$ python3 -q
>>> import numpy as np
>>> np.set_printoptions(precision=2, suppress=True, linewidth=200)
>>> Z = np.array([[0, 7, 0, 7]])
>>> rng = np.random.default_rng(856362)
>>> feats = rng.normal(size=(13, 1)) @ Z + np.array([-4, -2, 0, 5])
>>> feats
array([[ -4.  ,  -4.13,   0.  ,   2.87],
       [ -4.  ,  -9.13,   0.  ,  -2.13],
       [ -4.  ,   1.52,   0.  ,   8.52],
       [ -4.  ,   6.07,   0.  ,  13.07],
       [ -4.  ,   3.32,   0.  ,  10.32],
       [ -4.  ,  -2.52,   0.  ,   4.48],
       [ -4.  ,   3.19,   0.  ,  10.19],
       [ -4.  ,  -1.7 ,   0.  ,   5.3 ],
       [ -4.  ,  -4.7 ,   0.  ,   2.3 ],
       [ -4.  ,  -3.12,   0.  ,   3.88],
       [ -4.  , -16.7 ,   0.  ,  -9.7 ],
       [ -4.  ,   0.66,   0.  ,   7.66],
       [ -4.  ,  -7.38,   0.  ,  -0.38]])
>>> np.allclose(feats[:-1].T @ np.linalg.lstsq(feats[:-1].T, feats[-1])[0], feats[-1])
True
>>> np.unravel_index(np.abs(feats).argmax(), feats.shape)
(np.int64(10), np.int64(1))
>>> np.round(np.abs(feats).max(), 2)
np.float64(16.7)
>>> np.diff(feats, axis=0)
array([[  0.  ,  -5.  ,   0.  ,  -5.  ],
       [  0.  ,  10.65,   0.  ,  10.65],
       [  0.  ,   4.55,   0.  ,   4.55],
       [  0.  ,  -2.76,   0.  ,  -2.76],
       [  0.  ,  -5.84,   0.  ,  -5.84],
       [  0.  ,   5.71,   0.  ,   5.71],
       [  0.  ,  -4.89,   0.  ,  -4.89],
       [  0.  ,  -3.  ,   0.  ,  -3.  ],
       [  0.  ,   1.58,   0.  ,   1.58],
       [  0.  , -13.58,   0.  , -13.58],
       [  0.  ,  17.37,   0.  ,  17.37],
       [  0.  ,  -8.04,   0.  ,  -8.04]])
>>> feats.shape
(13, 4)
>>> feats[13]
Traceback (most recent call last):
  File "<python-input-11>", line 1, in <module>
    feats[13]
    ~~~~~^^^^
IndexError: index 13 is out of bounds for axis 0 with size 13
>>> Uu, sv, vt = np.linalg.svd(feats, full_matrices=False)
>>> np.abs(vt[0])
array([0.15, 0.56, 0.  , 0.82])
>>> sv.round(2) + 0
array([30.48, 22.42,  0.  ,  0.  ])
>>> Uu.shape, sv.shape, vt.shape
((13, 4), (4,), (4, 4))
>>> np.cumsum(sv ** 2) / np.sum(sv ** 2)
array([0.65, 1.  , 1.  , 1.  ])
>>> np.round(Uu.T @ feats @ vt.T, 2) + 0
array([[30.48,  0.  ,  0.  ,  0.  ],
       [ 0.  , 22.42,  0.  ,  0.  ],
       [ 0.  ,  0.  ,  0.  ,  0.  ],
       [ 0.  ,  0.  ,  0.  ,  0.  ]])
>>> np.round(sv / sv[0], 2) + 0
array([1.  , 0.74, 0.  , 0.  ])
>>> np.round(vt @ vt.T, 2) + 0
array([[1., 0., 0., 0.],
       [0., 1., 0., 0.],
       [0., 0., 1., 0.],
       [0., 0., 0., 1.]])
>>> np.abs(Uu[:, 0]).round(6).argmax()
np.int64(10)
>>> arr = np.minimum.outer(np.arange(1, 5), np.arange(1, 5)) * -1
>>> arr
array([[-1, -1, -1, -1],
       [-1, -2, -2, -2],
       [-1, -2, -3, -3],
       [-1, -2, -3, -4]])
>>> vec = np.array([0, 0, 3, -1])
>>> h1 = np.maximum(arr @ vec, 0)
>>> np.tanh(arr @ vec)
array([-0.96, -1.  , -1.  , -1.  ])
>>> arr * (h1 > 1e-9)[:, None]
array([[0, 0, 0, 0],
       [0, 0, 0, 0],
       [0, 0, 0, 0],
       [0, 0, 0, 0]])
>>> other = arr[0, 0] * arr[1:] - np.outer(arr[1:, 0], arr[0])
>>> other
array([[0, 1, 1, 1],
       [0, 1, 2, 2],
       [0, 1, 2, 3]])
>>> np.flatnonzero(~other.round(6).any(axis=1))
array([], dtype=int64)
>>> other = np.linalg.invert(arr)
Traceback (most recent call last):
  File "<python-input-30>", line 1, in <module>
    other = np.linalg.invert(arr)
            ^^^^^^^^^^^^^^^^
AttributeError: module 'numpy.linalg' has no attribute 'invert'
>>> other = np.linalg.inv(arr)
>>> print(np.allclose(other, arr.T))
False
>>> np.linalg.det(arr) * other
array([[-2.,  1., -0., -0.],
       [ 1., -2.,  1., -0.],
       [-0.,  1., -2.,  1.],
       [-0., -0.,  1., -1.]])
>>> arr @ other
array([[1., 0., 0., 0.],
       [0., 1., 0., 0.],
       [0., 0., 1., 0.],
       [0., 0., 0., 1.]])
>>> np.round(np.linalg.cond(arr), 2)
np.float64(29.28)
>>> round(float(np.linalg.det(arr) * np.linalg.det(other)), 2)
1.0
>>> other
array([[-2.,  1., -0., -0.],
       [ 1., -2.,  1., -0.],
       [-0.,  1., -2.,  1.],
       [-0., -0.,  1., -1.]])
>>> t3 = np.stack([other, -2 * other, other[::-1]])
>>> print(np.linalg.matrix_rank(t3.reshape(3, -1)))
2
>>> other = np.array([[-4, 6, -3], [-7, -2, 8]])
>>> Z = np.kron(other, arr)
>>> Z.shape
(8, 12)
>>> Z
array([[  4,   4,   4,   4,  -6,  -6,  -6,  -6,   3,   3,   3,   3],
       [  4,   8,   8,   8,  -6, -12, -12, -12,   3,   6,   6,   6],
       [  4,   8,  12,  12,  -6, -12, -18, -18,   3,   6,   9,   9],
       [  4,   8,  12,  16,  -6, -12, -18, -24,   3,   6,   9,  12],
       [  7,   7,   7,   7,   2,   2,   2,   2,  -8,  -8,  -8,  -8],
       [  7,  14,  14,  14,   2,   4,   4,   4,  -8, -16, -16, -16],
       [  7,  14,  21,  21,   2,   4,   6,   6,  -8, -16, -24, -24],
       [  7,  14,  21,  28,   2,   4,   6,   8,  -8, -16, -24, -32]])
>>> K = np.array([[-2, 8, -3, 3, 6, 4, -3],
...     [5, 4, 7, 4, 1, 3, 3],
...     [-2, -3, -8, 5, 7, -5, 7],
...     [1, -2, -6, -3, 8, 0, -8],
...     [-7, 5, 6, -2, -5, 2, -2],
...     [8, 9, 8, -8, 0, 3, 7],
...     [3, 2, -1, 4, 8, -5, 3]])
>>> K[:, 0] = -1 * K[:, 3]
>>> print(K)
[[-3  8 -3  3  6  4 -3]
 [-4  4  7  4  1  3  3]
 [-5 -3 -8  5  7 -5  7]
 [ 3 -2 -6 -3  8  0 -8]
 [ 2  5  6 -2 -5  2 -2]
 [ 8  9  8 -8  0  3  7]
 [-4  2 -1  4  8 -5  3]]
>>> other = feats / np.sqrt((feats ** 2).mean(axis=1, keepdims=True))
>>> np.linalg.matrix_rank(feats - feats.mean(axis=1, keepdims=True))
np.int64(2)
>>> theta = np.radians(72)
>>> Rm = np.eye(7)
>>> Rm[1, 1] = Rm[4, 4] = np.cos(theta)
>>> Rm[1, 4], Rm[4, 1] = -np.sin(theta), np.sin(theta)
>>> Rm
array([[ 1.  ,  0.  ,  0.  ,  0.  ,  0.  ,  0.  ,  0.  ],
       [ 0.  ,  0.31,  0.  ,  0.  , -0.95,  0.  ,  0.  ],
       [ 0.  ,  0.  ,  1.  ,  0.  ,  0.  ,  0.  ,  0.  ],
       [ 0.  ,  0.  ,  0.  ,  1.  ,  0.  ,  0.  ,  0.  ],
       [ 0.  ,  0.95,  0.  ,  0.  ,  0.31,  0.  ,  0.  ],
       [ 0.  ,  0.  ,  0.  ,  0.  ,  0.  ,  1.  ,  0.  ],
       [ 0.  ,  0.  ,  0.  ,  0.  ,  0.  ,  0.  ,  1.  ]])
>>> other = K @ Rm.T
>>> np.allclose(np.linalg.norm(K, axis=1), np.linalg.norm(other, axis=1))
True
>>> np.round(np.linalg.svd(K, compute_uv=False), 2) + 0, np.round(np.linalg.svd(other, compute_uv=False), 2) + 0
(array([24.47, 16.65, 14.38, 11.92,  5.43,  3.73,  0.  ]), array([24.47, 16.65, 14.38, 11.92,  5.43,  3.73,  0.  ]))
>>> np.allclose(K @ K.T, other @ other.T)
True
>>> print(round(np.linalg.det(Rm), 2), round(np.trace(Rm), 2))
1.0 5.62
>>> print(round(float(np.linalg.det(arr[::-1])), 2))
1.0
>>> np.round(np.linalg.det(arr.T), 2)
np.float64(1.0)
>>> np.round(np.linalg.det(2 * arr), 2), round(float(np.linalg.det(arr)), 2)
(np.float64(16.0), 1.0)
>>> np.linalg.eigvals(arr)
array([-8.29, -1.  , -0.43, -0.28])
>>> np.einsum("ii->", arr)
np.int64(-10)
>>> Uu, sv, vt = np.linalg.svd(K)
>>> evecs = vt[:(sv > 1e-8).sum()]
>>> vec = K[2] + 2 * K[5] + rng.integers(2) * np.eye(7)[4]
>>> vec
array([ 11.,  15.,   8., -11.,   7.,   1.,  21.])
>>> np.linalg.matrix_rank(np.vstack([K, vec]))
np.int64(6)
>>> round(float(np.linalg.norm(vec - evecs.T @ evecs @ vec)), 2)
0.0
>>> np.allclose(evecs.T @ evecs @ vec, vec)
True
>>> other = np.array([[5, -1], [-3, -1], [-4, 2], [5, 2], [-5, 0], [-1, 1], [-4, 2]])
>>> K @ other
array([[-34,  -7],
       [-60,  31],
       [-17,  11],
       [ 22, -35],
       [ -8,  -1],
       [-90,   0],
       [-49,   9]])
>>> np.einsum("ij->j", K)
array([-3, 23,  3,  3, 25,  2,  7])
>>> np.einsum("ij,ij->i", K, K)
array([152, 116, 246, 186, 102, 331, 135])
>>> np.linalg.matrix_rank(K @ other)
np.int64(2)
>>> np.linalg.matrix_rank(np.vstack([K, other.T]))
np.int64(7)
>>> F = np.load("mat.npy")
>>> F
array([[-0.42, -0.42, -0.58,  0.04, -0.55],
       [ 0.54, -0.63, -0.35, -0.1 ,  0.43],
       [-0.36,  0.43, -0.59, -0.17,  0.55],
       [ 0.48,  0.35, -0.24, -0.64, -0.42],
       [-0.42, -0.35,  0.36, -0.74,  0.15]])
>>> r0, g = F[0], F[2]
>>> round(float(r0 @ r0), 2)
1.0
>>> pr = (r0 @ g) / (r0 @ r0) * r0
>>> np.linalg.matrix_rank(np.outer(r0, g))
np.int64(1)
>>> g - pr
array([-0.36,  0.43, -0.59, -0.17,  0.55])
>>> np.outer(r0, g)
array([[ 0.15, -0.18,  0.25,  0.07, -0.23],
       [ 0.15, -0.18,  0.25,  0.07, -0.23],
       [ 0.21, -0.25,  0.34,  0.1 , -0.32],
       [-0.01,  0.02, -0.02, -0.01,  0.02],
       [ 0.2 , -0.24,  0.33,  0.1 , -0.31]])
>>> vec = np.array([1, 0, 0, 2, 0])
>>> np.sort(np.abs(np.degrees(np.angle(np.linalg.eigvals(F)))))
array([  0.  , 124.45, 124.45, 175.73, 175.73])
>>> np.abs(np.linalg.eigvals(F))
array([1., 1., 1., 1., 1.])
>>> np.round(F.T @ (F @ vec), 2) + 0
array([1., 0., 0., 2., 0.])
>>> m1 = np.minimum.outer(np.arange(1, 6), np.arange(1, 6)) * 3
>>> m1
array([[ 3,  3,  3,  3,  3],
       [ 3,  6,  6,  6,  6],
       [ 3,  6,  9,  9,  9],
       [ 3,  6,  9, 12, 12],
       [ 3,  6,  9, 12, 15]])
>>> other = m1 / np.linalg.norm(m1, axis=1, keepdims=True)
>>> G = other @ other.T
>>> G[0]
array([1.  , 0.98, 0.95, 0.92, 0.9 ])
>>> (np.abs(G) > 0.9).astype(int)
array([[1, 1, 1, 1, 1],
       [1, 1, 1, 1, 1],
       [1, 1, 1, 1, 1],
       [1, 1, 1, 1, 1],
       [1, 1, 1, 1, 1]])
>>> G
array([[1.  , 0.98, 0.95, 0.92, 0.9 ],
       [0.98, 1.  , 0.99, 0.97, 0.95],
       [0.95, 0.99, 1.  , 0.99, 0.98],
       [0.92, 0.97, 0.99, 1.  , 0.99],
       [0.9 , 0.95, 0.98, 0.99, 1.  ]])
>>> ev, evecs = np.linalg.eigvalsh(m1)
Traceback (most recent call last):
  File "<python-input-96>", line 1, in <module>
    ev, evecs = np.linalg.eigvalsh(m1)
    ^^^^^^^^^
ValueError: too many values to unpack (expected 2)
>>> ev, evecs = np.linalg.eigh(m1)
>>> np.round(evecs.T @ m1 @ evecs, 2) + 0
array([[ 0.81,  0.  ,  0.  ,  0.  ,  0.  ],
       [ 0.  ,  1.06,  0.  ,  0.  ,  0.  ],
       [ 0.  ,  0.  ,  1.75,  0.  ,  0.  ],
       [ 0.  ,  0.  ,  0.  ,  4.35,  0.  ],
       [ 0.  ,  0.  ,  0.  ,  0.  , 37.03]])
>>> ev
array([ 0.81,  1.06,  1.75,  4.35, 37.03])
>>> (ev > 1e-8).sum(), (ev < -1e-8).sum()
(np.int64(5), np.int64(0))
>>> np.unique(ev.round(6) + 0, return_counts=True)[1]
array([1, 1, 1, 1, 1])
>>> np.linalg.eigvalsh(m1 + 5 * np.eye(5))
array([ 5.81,  6.06,  6.75,  9.35, 42.03])
>>> np.linalg.svd(m1, compute_uv=False)
array([37.03,  4.35,  1.75,  1.06,  0.81])
>>> np.round(evecs.T @ evecs, 2) + 0
array([[1., 0., 0., 0., 0.],
       [0., 1., 0., 0., 0.],
       [0., 0., 1., 0., 0.],
       [0., 0., 0., 1., 0.],
       [0., 0., 0., 0., 1.]])
>>> J = np.load("test3.npy")
>>> J
array([[1.  , 0.9 , 0.81, 0.73, 0.66],
       [0.9 , 1.  , 0.9 , 0.81, 0.73],
       [0.81, 0.9 , 1.  , 0.9 , 0.81],
       [0.73, 0.81, 0.9 , 1.  , 0.9 ],
       [0.66, 0.73, 0.81, 0.9 , 1.  ]])
>>> vec = np.ones(5)
>>> for _ in range(7):
...     vec = J @ vec
...     vec /= np.linalg.norm(vec)
...     print(round(vec @ J @ vec, 2))
... 
4.26
4.26
4.26
4.26
4.26
4.26
4.26
>>> vec
array([0.43, 0.46, 0.46, 0.46, 0.43])
>>> J @ J
array([[3.43, 3.6 , 3.62, 3.51, 3.29],
       [3.6 , 3.81, 3.85, 3.74, 3.51],
       [3.62, 3.85, 3.93, 3.85, 3.62],
       [3.51, 3.74, 3.85, 3.81, 3.6 ],
       [3.29, 3.51, 3.62, 3.6 , 3.43]])
>>> np.allclose(J, J.T)
True
>>> np.linalg.determinant(J)
Traceback (most recent call last):
  File "<python-input-112>", line 1, in <module>
    np.linalg.determinant(J)
    ^^^^^^^^^^^^^^^^^^^^^
AttributeError: module 'numpy.linalg' has no attribute 'determinant'
>>> round(float(np.linalg.det(J)), 2)
0.0
>>> np.round(np.abs(np.linalg.eigvals(J)).max(), 2)
np.float64(4.26)
>>> O, evecs = np.linalg.qr(J[:, :4])[0], np.linalg.qr(J[:, 4:])[0]
>>> sv = np.linalg.svd(O.T @ evecs, compute_uv=False)
>>> np.round(np.linalg.norm(O @ O.T - evecs @ evecs.T, 2), 2)
np.float64(1.0)
>>> print(sv)
[1.]
>>> np.degrees(np.arccos(sv.clip(0, 1)))
array([4.37])
>>> print(round(float(np.linalg.norm(J[4], 1)), 2), round(np.linalg.norm(J[4], np.inf), 2))
4.1 1.0
>>> round(float(J[4] @ J[3]), 2)
3.6
>>> round(np.linalg.norm(J) ** 2 / np.linalg.norm(J, 2) ** 2, 2)
np.float64(1.01)
>>> print(np.linalg.norm(J, axis=0))
[1.85 1.95 1.98 1.95 1.85]
>>> np.linalg.norm(J, axis=1).argmax()
np.int64(2)
